% ipython --no-banner

In [1]: import numpy as np

In [2]: from numpy import linalg as LA

In [3]: np.set_printoptions(precision=3, suppress=True, linewidth=160)

In [4]: M = np.load("mat.npy")

In [5]: M
Out[5]: 
array([[  2.017,   4.018,  -5.004,   9.01 ,   2.987, -11.004,  10.042, -12.99 ,   6.002,   9.013,  -8.995,  14.974],
       [ -7.998,   4.024,   0.01 ,  -6.01 ,  -1.998,   3.977,   0.027,   1.962,   5.986,  -6.004,   6.006,  -0.023],
       [ -3.988,   2.007,   0.   ,  -2.983,  -1.005,   2.009,  -0.027,   1.026,   2.971,  -2.985,   2.99 ,   0.034],
       [  4.022,   0.001,  -2.032,   5.99 ,   1.999,  -5.97 ,   3.984,  -6.008,   0.019,   6.001,  -6.03 ,   5.98 ],
       [  2.012,   0.019,  -0.993,   3.005,   0.995,  -3.02 ,   2.037,  -3.038,   0.01 ,   3.002,  -3.026,   2.991]])

In [6]: Uu, sv, Vh = LA.svd(M)

In [7]: np.argmax(sv[:-1] / (sv[1:] + 1e-6)) + 1
Out[7]: np.int64(2)

In [8]: A2 = Uu[:, :2] @ np.diag(sv[:2]) @ Vh[:2]

In [9]: round(float(LA.norm(M - A2, 2)), 3), round(sv[2], 3)
Out[9]: (0.086, np.float64(0.086))

In [10]: r0, r1 = M[0], M[3]

In [11]: round(float(r0 @ r1), 3)
Out[11]: 459.956

In [12]: pr = (r0 @ r1) / (r0 @ r0) * r0

In [13]: LA.matrix_rank(np.outer(r0, r1))
Out[13]: np.int64(1)

In [14]: round(float(LA.norm(r0 + r1) ** 2 + LA.norm(r0 - r1) ** 2), 3)
Out[14]: 2408.676

In [15]: x = np.array([-3, 1, 1, 3, 2, 0, 2, -2, 1, -2, -3, 0])

In [16]: M @ (2 * x)
Out[16]: array([173.984,   4.216,   1.754,  67.924,  34.458])

In [17]: x @ M
Traceback (most recent call last):
  Cell In[17], line 1
    x @ M
ValueError: matmul: Input operand 1 has a mismatch in its core dimension 0, with gufunc signature (n?,k),(k,m?)->(n?,m?) (size 5 is different from 12)


In [18]: W0 = np.array([[0, 2, 0, 0, 0, 0, 0, 0, 0],
    ...:     [0, 0, 0, 0, 1, 1, 0, 0, 0],
    ...:     [-2, 0, 0, 0, -1, 0, 0, 0, 0],
    ...:     [0, 0, 0, 1, 0, 0, 0, 2, 0],
    ...:     [0, 0, 0, 0, 0, 0, -3, 0, 0],
    ...:     [-1, 0, 0, 0, 0, -3, 0, 0, 0]])

In [19]: # columns 2 and 8 are equal

In [20]: x = np.array([1, 3, -3, -2, 1, 1, -1, 3, -3])

In [21]: W0 @ (2 * x)
Out[21]: array([12,  4, -6,  8,  6, -8])

In [22]: LA.norm(W0 @ x) <= LA.norm(W0, 2) * LA.norm(x) + 1e-9
Out[22]: np.True_

In [23]: W0 @ np.ones(9)
Out[23]: array([ 2.,  2., -3.,  3., -3., -4.])

In [24]: np.einsum("ij,j->i", W0, x)
Out[24]: array([ 6,  2, -3,  4,  3, -4])

In [25]: np.sign((W0 @ x).round(6))
Out[25]: array([ 1,  1, -1,  1,  1, -1])

In [26]: r0, r1 = W0[0], W0[1]

In [27]: r0 @ r1
Out[27]: np.int64(0)

In [28]: pr = (r0 @ r1) / (r0 @ r0) * r0

In [29]: (r1 - pr) @ r0
Out[29]: np.float64(0.0)

In [30]: pr
Out[30]: array([0., 0., 0., 0., 0., 0., 0., 0., 0.])

In [31]: np.outer(r0, r1)
Out[31]: 
array([[0, 0, 0, 0, 0, 0, 0, 0, 0],
       [0, 0, 0, 0, 2, 2, 0, 0, 0],
       [0, 0, 0, 0, 0, 0, 0, 0, 0],
       [0, 0, 0, 0, 0, 0, 0, 0, 0],
       [0, 0, 0, 0, 0, 0, 0, 0, 0],
       [0, 0, 0, 0, 0, 0, 0, 0, 0],
       [0, 0, 0, 0, 0, 0, 0, 0, 0],
       [0, 0, 0, 0, 0, 0, 0, 0, 0],
       [0, 0, 0, 0, 0, 0, 0, 0, 0]])

In [32]: data = np.loadtxt("block11.csv", delimiter=",")

In [33]: data
Out[33]: 
array([[ -6.,   6.,  14.,  16.,   8., -24., -10.,  12.,   0., -10., -18.],
       [-30.,  -3.,   9.,   5.,  14., -18., -17.,  40., -20., -17., -36.],
       [-31., -33.,  29.,  44.,  -8.,  31.,  35.,  34., -11.,   1., -36.],
       [ 14.,   1., -15., -15., -16., -29.,  -5., -21.,  -3.,  15.,  20.],
       [ -5.,  14.,  -2.,  -9.,  12., -37., -28.,  11.,  -7., -12., -11.],
       [ -2., -30., -28., -24., -42., -22.,  14., -13., -28.,  36.,  21.],
       [ -2.,  18.,  24.,  24.,  26.,   2., -10.,  13.,  16., -24., -21.],
       [ 13.,  31.,  -5., -16.,  22., -25., -33.,  -7.,  11., -17.,   5.],
       [ -4.,  29.,  -1., -17.,  38.,   7., -33.,  16.,   7., -31., -11.],
       [  5.,  30.,  30.,  29.,  36.,   1., -16.,   9.,  27., -32., -21.],
       [-35., -31.,  11.,  18., -10.,   8.,  17.,  37., -26.,   3., -32.]])

In [34]: LA.matrix_rank(data, rtol=0.1)
Out[34]: np.int64(4)

In [35]: [round(float(x), 3) for x in LA.svd(data, compute_uv=False)[:3]]
Out[35]: [158.229, 144.985, 86.058]

In [36]: A2 = data / LA.norm(data, axis=1, keepdims=True)

In [37]: G = A2 @ A2.T

In [38]: (np.abs(G) > 0.9).astype(int)
Out[38]: 
array([[1, 0, 0, 0, 0, 0, 0, 0, 0, 0, 0],
       [0, 1, 0, 0, 0, 0, 0, 0, 0, 0, 0],
       [0, 0, 1, 0, 0, 0, 0, 0, 0, 0, 0],
       [0, 0, 0, 1, 0, 0, 0, 0, 0, 0, 0],
       [0, 0, 0, 0, 1, 0, 0, 0, 0, 0, 0],
       [0, 0, 0, 0, 0, 1, 1, 0, 0, 1, 0],
       [0, 0, 0, 0, 0, 1, 1, 0, 0, 1, 0],
       [0, 0, 0, 0, 0, 0, 0, 1, 0, 0, 0],
       [0, 0, 0, 0, 0, 0, 0, 0, 1, 0, 0],
       [0, 0, 0, 0, 0, 1, 1, 0, 0, 1, 0],
       [0, 0, 0, 0, 0, 0, 0, 0, 0, 0, 1]])

In [39]: np.argwhere(np.triu(np.abs(G) > 0.95, 1))
Out[39]: 
array([[5, 6],
       [5, 9],
       [6, 9]])

In [40]: A2 = data / np.sqrt((data ** 2).mean(axis=1, keepdims=True))

In [41]: LA.matrix_rank(A2) == LA.matrix_rank(data)
Out[41]: np.True_

In [42]: LA.norm(A2, axis=1)
Out[42]: array([3.317, 3.317, 3.317, 3.317, 3.317, 3.317, 3.317, 3.317, 3.317, 3.317, 3.317])

In [43]: round(float(LA.norm(data, 1)), 3), round(LA.norm(data, np.inf), 3)
Out[43]: (232.0, np.float64(293.0))

In [44]: data[8] @ data[6]
Out[44]: np.float64(2725.0)

In [45]: round(LA.norm(data, 2), 3)
Out[45]: np.float64(158.229)

In [46]: round(LA.norm(data[8], 1), 3), round(float(LA.norm(data[8], np.inf)), 3)
Out[46]: (np.float64(194.0), 38.0)

In [47]: np.round(LA.norm(data, "nuc"), 3)
Out[47]: np.float64(436.979)

In [48]: round(float(LA.norm(data) ** 2 / LA.norm(data, 2) ** 2), 3)
Out[48]: 2.226

In [49]: LA.norm(data, axis=1).argmax()
Out[49]: np.int64(2)

In [50]: mat = np.load("test13.npy")

In [51]: mat
Out[51]: 
array([[-0.2, -2.9,  2.1,  1. ,  0.8,  0.7, -0.3, -0.1, -1.8,  0.5],
       [ 0. , -0.8,  0.8, -0.5,  0.3,  0. ,  1.2, -0.5,  0.3, -1.4],
       [ 0.2, -0.6,  0.8, -1.6,  0.2, -0.1,  1. ,  0.4, -0.1,  0.6],
       [ 0.2,  0.9, -0.1, -1.7, -0.3,  0. ,  1. ,  0.4, -0.4,  1.6],
       [ 0. ,  0. ,  0.4, -0.8,  0.8,  2. , -0.5, -1.6,  0.8, -0.2],
       [ 0.6,  0.8, -0.1,  0.4, -0.6,  0.8,  0.7,  0.5, -0.1, -2.3],
       [ 0.6, -1.1,  0.4, -0.9,  1.3, -0.1,  0.5,  2.3, -2.1,  0.7],
       [ 1.3, -0.6, -0.8,  0. , -0.2,  1. , -1.5, -2.7, -1.8,  0.3]])

In [52]: x = np.array([-1, 2, 1, 2, 0, -1, 0, -2, 2, -2])

In [53]: mat @ (2 * x)
Out[53]: array([-13.2,   5.2, -11.8, -13.4,   4. ,   8.6, -28.6,  -6.2])

In [54]: (mat @ x).argmax()
Out[54]: np.int64(5)

In [55]: LA.norm(mat @ x) <= LA.norm(mat, 2) * LA.norm(x) + 1e-9
Out[55]: np.True_

In [56]: np.einsum("ij,j->i", mat, x)
Out[56]: array([ -6.6,   2.6,  -5.9,  -6.7,   2. ,   4.3, -14.3,  -3.1])

In [57]: mat * x
Out[57]: 
array([[ 0.2, -5.8,  2.1,  2. ,  0. , -0.7, -0. ,  0.2, -3.6, -1. ],
       [-0. , -1.6,  0.8, -1. ,  0. , -0. ,  0. ,  1. ,  0.6,  2.8],
       [-0.2, -1.2,  0.8, -3.2,  0. ,  0.1,  0. , -0.8, -0.2, -1.2],
       [-0.2,  1.8, -0.1, -3.4, -0. , -0. ,  0. , -0.8, -0.8, -3.2],
       [-0. ,  0. ,  0.4, -1.6,  0. , -2. , -0. ,  3.2,  1.6,  0.4],
       [-0.6,  1.6, -0.1,  0.8, -0. , -0.8,  0. , -1. , -0.2,  4.6],
       [-0.6, -2.2,  0.4, -1.8,  0. ,  0.1,  0. , -4.6, -4.2, -1.4],
       [-1.3, -1.2, -0.8,  0. , -0. , -1. , -0. ,  5.4, -3.6, -0.6]])

In [58]: np.sign((mat @ x).round(6))
Out[58]: array([-1.,  1., -1., -1.,  1.,  1., -1., -1.])

In [59]: r0 = np.array([4, 2, 4])

In [60]: np.convolve(mat[3], r0)
Out[60]: array([ 0.8,  4. ,  2.2, -3.4, -5. , -7.4,  2.8,  3.6,  3.2,  7.2,  1.6,  6.4])

In [61]: np.cross(mat[3, :3], mat[2, :3])
Out[61]: array([ 0.66, -0.18, -0.3 ])

In [62]: t3 = np.stack([mat, -2 * mat, mat[::-1]])

In [63]: LA.norm(t3, axis=(1, 2))
Out[63]: array([ 9.234, 18.467,  9.234])

In [64]: np.einsum("bij,cij->bc", t3, t3)
Out[64]: 
array([[  85.26, -170.52,    3.76],
       [-170.52,  341.04,   -7.52],
       [   3.76,   -7.52,   85.26]])

In [65]: (t3 @ mat.T).shape
Out[65]: (3, 8, 8)
